% ipython --no-banner

In [1]: import numpy as np

In [2]: np.set_printoptions(precision=2, suppress=True, linewidth=100)

In [3]: def rnd(a):
   ...:     return np.round(a, 2) + 0
   ...: 

In [4]: J = np.load("m.npy")

In [5]: J
Out[5]: 
array([[-2,  2,  1],
       [-2, -2,  2],
       [-2, -2,  2],
       [-2,  2,  1]])

In [6]: np.allclose(J[:-1].T @ np.linalg.lstsq(J[:-1].T, J[-1])[0], J[-1])
Out[6]: True

In [7]: print(np.abs(np.diag(np.linalg.qr(J)[1])) > 1e-9)
[ True  True False]

In [8]: Y = J / np.sqrt((J ** 2).mean(axis=1, keepdims=True))

In [9]: rnd(np.linalg.norm(Y, axis=1))
Out[9]: array([1.73, 1.73, 1.73, 1.73])

In [10]: rnd(J - J.mean(axis=1, keepdims=True))
Out[10]: 
array([[-2.33,  1.67,  0.67],
       [-1.33, -1.33,  2.67],
       [-1.33, -1.33,  2.67],
       [-2.33,  1.67,  0.67]])

In [11]: np.linalg.matrix_rank(Y) == np.linalg.matrix_rank(J)
Out[11]: np.True_

In [12]: rng = np.random.default_rng(80288)

In [13]: Y = J + rng.integers(-2, 3, (4, 2)) @ rng.integers(-2, 3, (2, 3))

In [14]: Y
Out[14]: 
array([[-2,  6, -3],
       [-8, -4, -2],
       [-8, -4, -2],
       [-4, -4,  5]])

In [15]: rnd(np.linalg.svd(Y - J, compute_uv=False))
Out[15]: array([10.7 ,  9.25,  0.  ])

In [16]: np.abs(Y - J).sum(axis=1)
Out[16]: array([ 8, 12, 12, 12])

In [17]: np.linalg.matrix_rank(Y - J, tol=1e-8)
Out[17]: np.int64(2)

In [18]: Y - J
Out[18]: 
array([[ 0,  4, -4],
       [-6, -2, -4],
       [-6, -2, -4],
       [-2, -6,  4]])

In [19]: rank = np.linalg.matrix_rank(J)

In [20]: print(rank)
2

In [21]: ns = np.linalg.svd(J)[2][rank:].T

In [22]: print(rnd(ns[:, 0] / ns[np.abs(ns[:, 0]).round(6).argmax(), 0]))
[0.75 0.25 1.  ]

In [23]: [int(np.linalg.matrix_rank(J[:i])) for i in range(1, len(J) + 1)]
Out[23]: [1, 2, 2, 2]

In [24]: [int(np.linalg.matrix_rank(np.delete(J, i, axis=0))) for i in range(4)]
Out[24]: [2, 2, 2, 2]

In [25]: print(np.allclose(J @ ns, 0))
True

In [26]: [int(np.linalg.matrix_rank(J[:, :j + 1])) for j in range(3)]
Out[26]: [1, 2, 2]
